$ python -q
>>> import numpy as np
>>> np.set_printoptions(precision=3, suppress=True, linewidth=140, legacy="1.25")
>>> def rnd(a):
...     return np.round(a, 3) + 0
... 
>>> E = np.load("m.npy")
>>> print(E)
[[ 4  0  9]
 [ 5  1 10]]
>>> left, sig, Vh = np.linalg.svd(E)
>>> print(rnd(sig))
[14.915  0.741]
>>> print(np.argmax(sig[:-1] / (sig[1:] + 1e-6)) + 1)
1
>>> Y = left[:, :1] @ np.diag(sig[:1]) @ Vh[:1]
>>> print(rnd(np.linalg.norm(E - Y, 2)), rnd(sig[1]))
0.741 0.741
>>> print(rnd(np.abs(E - Y).max()))
0.496
>>> print(np.linalg.matrix_rank(Y))
1
>>> print(rnd(Y))
[[ 4.217  0.496  8.869]
 [ 4.81   0.565 10.115]]
>>> W1 = np.array([[-2, 2, -1], [2, -2, -1], [1, -2, 0]])
>>> beta = np.array([-4, 3, -4])
>>> H = np.maximum(E @ W1 + beta, 0)
>>> print(np.linalg.matrix_rank(H))
0
>>> print((H > 0).mean(axis=0))
[0. 0. 0.]
>>> basis = np.array([[2, 0, 2], [1, 2, 0], [1, 2, 2]])
>>> print((H @ basis).round(6).argmax(axis=1))
[0 0]
>>> Y = np.array([[0.2], [-0.2], [-1.3], [-0.5]])
>>> basis = np.array([[1.2, 1.5, 0.1, 1.0]])
>>> arr = Y @ basis
>>> print(rnd(arr))
[[ 0.24  0.3   0.02  0.2 ]
 [-0.24 -0.3  -0.02 -0.2 ]
 [-1.56 -1.95 -0.13 -1.3 ]
 [-0.6  -0.75 -0.05 -0.5 ]]
>>> # rows and columns are dependent
>>> rng = np.random.default_rng(98429)
>>> idx = rng.permutation(4)
>>> print(idx)
[1 3 0 2]
>>> Y = arr[idx][:, idx]
>>> print(rnd(Y))
[[-0.3  -0.2  -0.24 -0.02]
 [-0.75 -0.5  -0.6  -0.05]
 [ 0.3   0.2   0.24  0.02]
 [-1.95 -1.3  -1.56 -0.13]]
>>> print(rnd(np.diag(Y)))
[-0.3  -0.5   0.24 -0.13]
>>> X = np.loadtxt("dump.csv", delimiter=",")
>>> print(X)
[[ 4.  4. -4.]
 [ 4.  5. -4.]
 [-4. -4.  4.]]
>>> left, sig, Vh = np.linalg.svd(X)
>>> print(np.argmax(sig[:-1] / (sig[1:] + 1e-6)) + 1)
2
>>> Y = left[:, :2] @ np.diag(sig[:2]) @ Vh[:2]
>>> print(np.linalg.matrix_rank(X, rtol=0.05))
2
>>> print(rnd(np.linalg.norm(X - Y, 2)), rnd(sig[2]))
0.0 0.0
